>>> import numpy as np
>>> import numpy.linalg as la
>>> np.set_printoptions(precision=2, suppress=True, linewidth=200)
>>> other = np.array([[1, 3], [-2, -2]])
>>> M = np.tile(other, (2, 2))
>>> M
array([[ 1,  3,  1,  3],
       [-2, -2, -2, -2],
       [ 1,  3,  1,  3],
       [-2, -2, -2, -2]])
>>> other = np.array([[8, 3, 5], [-8, -3, 4]])
>>> cent = np.kron(other, M)
>>> cent
array([[  8,  24,   8,  24,   3,   9,   3,   9,   5,  15,   5,  15],
       [-16, -16, -16, -16,  -6,  -6,  -6,  -6, -10, -10, -10, -10],
       [  8,  24,   8,  24,   3,   9,   3,   9,   5,  15,   5,  15],
       [-16, -16, -16, -16,  -6,  -6,  -6,  -6, -10, -10, -10, -10],
       [ -8, -24,  -8, -24,  -3,  -9,  -3,  -9,   4,  12,   4,  12],
       [ 16,  16,  16,  16,   6,   6,   6,   6,  -8,  -8,  -8,  -8],
       [ -8, -24,  -8, -24,  -3,  -9,  -3,  -9,   4,  12,   4,  12],
       [ 16,  16,  16,  16,   6,   6,   6,   6,  -8,  -8,  -8,  -8]])
>>> cent.shape
(8, 12)
>>> arr = np.load("run9.npy")
>>> print(arr)
[[-0.8  -1.44 -1.64 -1.32 -0.04]
 [ 1.06  2.22  2.9   2.45  1.3 ]
 [-0.25 -0.34 -0.58 -1.03 -0.32]
 [ 0.55  1.56  1.27  1.53  0.83]
 [-0.9  -1.46 -1.12 -1.26 -0.78]
 [-1.69 -3.57 -4.13 -2.91 -1.17]
 [-0.91 -2.61 -2.53 -2.64 -1.49]
 [-1.5  -2.56 -2.56 -3.06 -1.06]
 [-0.79 -1.64 -1.33 -1.66 -0.21]
 [-0.49 -1.48 -1.51 -1.54 -0.84]
 [-0.61 -1.38 -1.5  -1.38 -1.02]
 [ 0.34 -0.25  0.04 -0.67 -0.81]
 [-0.94 -1.79 -1.09 -1.52 -0.7 ]
 [ 0.4   0.77  0.22  0.75  0.35]
 [-0.54 -0.48 -0.62 -0.19 -0.43]]
>>> Q, V = la.qr(arr[:, :3])[0], la.qr(arr[:, 3:])[0]
>>> sig = la.svd(Q.T @ V, compute_uv=False)
>>> (sig > 0.9).sum()
np.int64(1)
>>> np.round(la.norm(Q @ Q.T - V @ V.T, 2), 2)
np.float64(1.0)
>>> sig
array([0.98, 0.43])
>>> other = np.c_[arr[:, :4] @ np.array([[4, 2, 5, 4], [4, 0, -4, 0], [-2, 0, -1, 1], [-3, 4, 2, -2]]), np.array([1, 1, 7, 5, 8, 2, 0, 2, 4, 2, 5, 8, 2, 0, 6])]
>>> other
array([[ -1.72,  -6.88,   0.76,  -2.2 ,   1.  ],
       [ -0.03,  11.92,  -1.58,   2.24,   1.  ],
       [  1.89,  -4.62,  -1.37,   0.48,   7.  ],
       [  1.31,   7.22,  -1.7 ,   0.41,   5.  ],
       [ -3.42,  -6.84,  -0.06,  -2.2 ,   8.  ],
       [ -4.05, -15.02,   4.14,  -5.07,   2.  ],
       [ -1.1 , -12.38,   3.14,  -0.89,   0.  ],
       [ -1.94, -15.24,  -0.82,  -2.44,   2.  ],
       [ -2.08,  -8.22,   0.62,  -1.17,   4.  ],
       [ -0.24,  -7.14,   1.9 ,  -0.39,   2.  ],
       [ -0.82,  -6.74,   1.21,  -1.18,   5.  ],
       [  2.29,  -2.  ,   1.32,   2.74,   8.  ],
       [ -4.18,  -7.96,   0.51,  -1.81,   2.  ],
       [  1.99,   3.8 ,   0.2 ,   0.32,   0.  ],
       [ -2.27,  -1.84,  -0.54,  -2.4 ,   6.  ]])
>>> np.round(la.lstsq(arr, other[:, 0])[0], 2) + 0
array([ 4.,  4., -2., -3.,  0.])
>>> la.matrix_rank(other)
np.int64(5)
>>> E = np.loadtxt("dump.csv", delimiter=",")
>>> E
array([[ 0.01,  0.06, -0.01, -0.01, -0.06, -0.06, -0.01, -0.03],
       [ 0.06,  0.28, -0.06, -0.06, -0.28, -0.28, -0.06, -0.17],
       [-0.01, -0.06,  0.01,  0.01,  0.06,  0.06,  0.01,  0.03],
       [-0.01, -0.06,  0.01,  0.01,  0.06,  0.06,  0.01,  0.03],
       [-0.06, -0.28,  0.06,  0.06,  0.28,  0.28,  0.06,  0.17],
       [-0.06, -0.28,  0.06,  0.06,  0.28,  0.28,  0.06,  0.17],
       [-0.01, -0.06,  0.01,  0.01,  0.06,  0.06,  0.01,  0.03],
       [-0.03, -0.17,  0.03,  0.03,  0.17,  0.17,  0.03,  0.1 ]])
>>> # column 3 repeats column 2
>>> la.lstsq(E[:-1].T, E[-1])[2]
np.int32(1)
>>> np.abs(np.diag(la.qr(E)[1])) > 1e-9
array([ True, False, False, False, False, False, False, False])
>>> round(float(np.trace(la.pinv(E) @ E)), 2)
1.0
>>> gram = np.cov(arr, rowvar=False)
>>> gram
array([[0.59, 1.16, 1.2 , 1.11, 0.47],
       [1.16, 2.48, 2.55, 2.4 , 1.07],
       [1.2 , 2.55, 2.77, 2.47, 1.1 ],
       [1.11, 2.4 , 2.47, 2.43, 1.09],
       [0.47, 1.07, 1.1 , 1.09, 0.59]])
>>> np.polyfit(arr[:, 2], arr[:, 4], 1)
array([ 0.4 , -0.05])
>>> print(np.argsort(-arr.std(axis=0).round(6), kind="stable"))
[2 1 3 4 0]
>>> np.round(np.corrcoef(arr[:, 2], arr[:, 4])[0, 1], 2)
np.float64(0.86)
>>> np.median(arr, axis=0)
array([-0.61, -1.44, -1.12, -1.32, -0.7 ])
>>> feats = np.loadtxt("arr.csv", delimiter=",")
>>> feats
array([[  3.,   2.,  10.,  -8.,   6.,  10.,  -2.],
       [  2.,   0.,   5.,  -4.,   3.,   5.,  -1.],
       [ 10.,   5.,  24., -20.,  15.,  25.,  -5.],
       [ -8.,  -4., -20.,  15., -12., -20.,   4.],
       [  6.,   3.,  15., -12.,   8.,  15.,  -3.],
       [ 10.,   5.,  25., -20.,  15.,  24.,  -5.],
       [ -2.,  -1.,  -5.,   4.,  -3.,  -5.,   0.]])
>>> np.round(la.norm(feats, 2) / la.norm(feats), 2)
np.float64(1.0)
>>> round(np.log10(la.cond(feats)))
2
>>> Uu, sig, VT = la.svd(feats, full_matrices=False)
>>> np.abs(VT[0])
array([0.22, 0.11, 0.56, 0.44, 0.33, 0.56, 0.11])
>>> np.round(Uu.T @ feats @ VT.T, 2) + 0
array([[80.,  0.,  0.,  0.,  0.,  0.,  0.],
       [ 0.,  1.,  0.,  0.,  0.,  0.,  0.],
       [ 0.,  0.,  1.,  0.,  0.,  0.,  0.],
       [ 0.,  0.,  0.,  1.,  0.,  0.,  0.],
       [ 0.,  0.,  0.,  0.,  1.,  0.,  0.],
       [ 0.,  0.,  0.,  0.,  0.,  1.,  0.],
       [ 0.,  0.,  0.,  0.,  0.,  0.,  1.]])
>>> (sig > 1e-8).sum()
np.int64(7)
>>> sig / sig[0]
array([1.  , 0.01, 0.01, 0.01, 0.01, 0.01, 0.01])
>>> print(np.cumsum(sig ** 2) / np.sum(sig ** 2))
[1. 1. 1. 1. 1. 1. 1.]
>>> np.round(Uu.T @ Uu, 2) + 0
array([[1., 0., 0., 0., 0., 0., 0.],
       [0., 1., 0., 0., 0., 0., 0.],
       [0., 0., 1., 0., 0., 0., 0.],
       [0., 0., 0., 1., 0., 0., 0.],
       [0., 0., 0., 0., 1., 0., 0.],
       [0., 0., 0., 0., 0., 1., 0.],
       [0., 0., 0., 0., 0., 0., 1.]])
>>> Uu.shape, sig.shape, VT.shape
((7, 7), (7,), (7, 7))
>>> m1 = np.load("x.npy")
>>> m1.round(2) + 0
array([[ 0.36, -0.12, -0.04, -0.12,  0.2 ,  0.16,  0.  ,  0.18, -0.32],
       [-0.12,  0.04,  0.01,  0.04, -0.07, -0.05,  0.  , -0.06,  0.11],
       [-0.04,  0.01,  0.  ,  0.01, -0.02, -0.02,  0.  , -0.02,  0.04],
       [-0.12,  0.04,  0.01,  0.04, -0.07, -0.05,  0.  , -0.06,  0.11],
       [ 0.2 , -0.07, -0.02, -0.07,  0.11,  0.09,  0.  ,  0.1 , -0.18],
       [ 0.16, -0.05, -0.02, -0.05,  0.09,  0.07,  0.  ,  0.08, -0.14],
       [ 0.  ,  0.  ,  0.  ,  0.  ,  0.  ,  0.  ,  0.  ,  0.  ,  0.  ],
       [ 0.18, -0.06, -0.02, -0.06,  0.1 ,  0.08,  0.  ,  0.09, -0.16],
       [-0.32,  0.11,  0.04,  0.11, -0.18, -0.14,  0.  , -0.16,  0.28]])
>>> Uu, sig, VT = la.svd(m1)
>>> sig.round(2) + 0
array([1., 0., 0., 0., 0., 0., 0., 0., 0.])
>>> other = Uu[:, :1] @ np.diag(sig[:1]) @ VT[:1]
>>> round(la.norm(m1 - other, 2), 2), np.round(sig[1], 2)
(np.float64(0.0), np.float64(0.0))
>>> np.abs(np.diag(la.qr(m1)[1])) > 1e-9
array([ True, False, False, False, False, False, False, False, False])
>>> print(np.allclose(m1[:-1].T @ la.lstsq(m1[:-1].T, m1[-1])[0], m1[-1]))
True
>>> ev, V = la.eigh(m1)
>>> x0 = np.array([8, 9, 6, 9, 1, 9, 9, 2, 4])
>>> round(float(x0 @ m1 @ x0), 2)
4.0
>>> np.round(V * np.maximum(ev, 0) @ V.T, 2) + 0
array([[ 0.36, -0.12, -0.04, -0.12,  0.2 ,  0.16,  0.  ,  0.18, -0.32],
       [-0.12,  0.04,  0.01,  0.04, -0.07, -0.05,  0.  , -0.06,  0.11],
       [-0.04,  0.01,  0.  ,  0.01, -0.02, -0.02,  0.  , -0.02,  0.04],
       [-0.12,  0.04,  0.01,  0.04, -0.07, -0.05,  0.  , -0.06,  0.11],
       [ 0.2 , -0.07, -0.02, -0.07,  0.11,  0.09,  0.  ,  0.1 , -0.18],
       [ 0.16, -0.05, -0.02, -0.05,  0.09,  0.07,  0.  ,  0.08, -0.14],
       [ 0.  ,  0.  ,  0.  ,  0.  ,  0.  ,  0.  ,  0.  ,  0.  ,  0.  ],
       [ 0.18, -0.06, -0.02, -0.06,  0.1 ,  0.08,  0.  ,  0.09, -0.16],
       [-0.32,  0.11,  0.04,  0.11, -0.18, -0.14,  0.  , -0.16,  0.28]])
>>> round(np.abs(m1).sum(axis=1).max(), 2), round(float(np.abs(ev).max()), 2)
(np.float64(1.5), 1.0)
>>> np.round(V * np.abs(ev) @ V.T, 2) + 0
array([[ 0.36, -0.12, -0.04, -0.12,  0.2 ,  0.16,  0.  ,  0.18, -0.32],
       [-0.12,  0.04,  0.01,  0.04, -0.07, -0.05,  0.  , -0.06,  0.11],
       [-0.04,  0.01,  0.  ,  0.01, -0.02, -0.02,  0.  , -0.02,  0.04],
       [-0.12,  0.04,  0.01,  0.04, -0.07, -0.05,  0.  , -0.06,  0.11],
       [ 0.2 , -0.07, -0.02, -0.07,  0.11,  0.09,  0.  ,  0.1 , -0.18],
       [ 0.16, -0.05, -0.02, -0.05,  0.09,  0.07,  0.  ,  0.08, -0.14],
       [ 0.  ,  0.  ,  0.  ,  0.  ,  0.  ,  0.  ,  0.  ,  0.  ,  0.  ],
       [ 0.18, -0.06, -0.02, -0.06,  0.1 ,  0.08,  0.  ,  0.09, -0.16],
       [-0.32,  0.11,  0.04,  0.11, -0.18, -0.14,  0.  , -0.16,  0.28]])
>>> (np.sign(V[:, -1].round(6)) == np.sign(V[0, -1].round(6))).astype(int)
array([1, 0, 0, 0, 1, 1, 0, 1, 0])
>>> np.round(la.eigvalsh(m1[1:, 1:]), 2) + 0
array([0.  , 0.  , 0.  , 0.  , 0.  , 0.  , 0.  , 0.64])
>>> data = np.load("test6.npy")
>>> data
array([[ 4.5 ,  1.13,  2.97,  0.81, -3.23, -2.12,  0.13],
       [ 1.99,  0.22,  1.91,  0.47, -1.43, -1.32,  0.06],
       [ 3.93,  0.84,  2.8 ,  0.56, -3.05, -2.14, -0.14],
       [-3.86, -0.31, -2.79, -0.31,  3.3 ,  2.53,  0.23],
       [-3.59, -0.42, -2.56, -0.6 ,  3.59,  2.48, -0.05],
       [-3.87, -0.99, -2.46, -0.07,  3.49,  2.12,  0.18],
       [-1.97, -0.25, -1.94, -0.38,  1.45,  1.51,  0.38],
       [-5.42, -1.74, -4.03, -0.74,  5.54,  3.31,  0.65],
       [ 0.62,  0.3 , -0.24, -0.31, -0.07,  0.1 , -0.32],
       [-1.34, -0.14, -1.31, -0.09,  1.96,  0.44,  0.31],
       [-5.74, -1.43, -4.7 , -0.48,  4.83,  3.54,  0.24],
       [ 6.17,  1.4 ,  4.81,  0.32, -6.29, -3.27,  0.14],
       [-6.4 , -1.73, -4.41, -0.88,  5.34,  3.08,  0.17],
       [-3.92, -0.59, -3.06, -0.05,  3.7 ,  1.96,  0.4 ],
       [-3.52, -0.9 , -1.84, -0.66,  4.02,  2.37,  0.39],
       [ 3.45,  1.1 ,  3.27,  0.51, -3.67, -2.07, -0.4 ],
       [-0.68, -0.07, -0.43,  0.37, -0.98,  0.06,  0.06],
       [ 1.7 ,  0.17,  1.13,  0.11, -2.34, -1.02, -0.26],
       [-3.48, -1.04, -2.7 , -0.51,  3.49,  2.27,  0.11],
       [-0.28, -0.13, -0.17,  0.4 , -0.68, -0.15,  0.15],
       [-3.62, -0.49, -2.87, -0.19,  3.57,  2.51, -0.04],
       [ 2.14,  0.7 ,  1.16,  0.37, -1.27, -1.25,  0.19],
       [-1.77, -0.12, -1.23, -0.27,  1.81,  1.53,  0.13],
       [ 2.99,  0.79,  2.58,  0.34, -3.6 , -2.17, -0.2 ],
       [-1.81, -0.51, -0.82, -0.36,  1.68,  1.02,  0.32],
       [-2.16, -0.29, -1.22, -0.11,  0.98,  1.04, -0.13],
       [-5.6 , -1.71, -4.33, -0.9 ,  5.04,  3.34,  0.01],
       [ 1.85,  0.26,  1.34,  0.18, -1.07, -1.14, -0.33],
       [-5.49, -0.95, -4.44, -0.28,  5.6 ,  3.24,  0.36],
       [ 5.88,  0.69,  4.22,  0.09, -5.78, -3.17, -0.54],
       [ 1.55,  0.38,  1.27,  0.3 , -2.31, -0.9 , -0.66],
       [ 3.65,  0.51,  2.82,  0.47, -3.43, -2.28, -0.05],
       [ 1.86,  0.78,  1.02,  0.43, -2.15, -1.03, -0.23],
       [ 2.16,  0.81,  1.26,  0.47, -2.03, -0.76, -0.31],
       [ 3.63,  1.16,  2.68,  0.68, -3.76, -1.93, -0.2 ],
       [-6.05, -1.19, -3.75, -0.77,  5.18,  2.6 ,  0.33]])
>>> rng = np.random.default_rng(5742)
>>> z = rng.permutation(9)
>>> z
array([4, 5, 6, 2, 3, 1, 7, 8, 0])
>>> other = m1[z][:, z]
>>> np.round(np.diag(other), 2) + 0
array([0.11, 0.07, 0.  , 0.  , 0.04, 0.04, 0.09, 0.28, 0.36])
>>> np.allclose(other, m1)
False
>>> round(float(la.det(other)), 2), round(la.det(m1[z]), 2)
(0.0, np.float64(0.0))
>>> np.round(np.trace(other), 2)
np.float64(1.0)
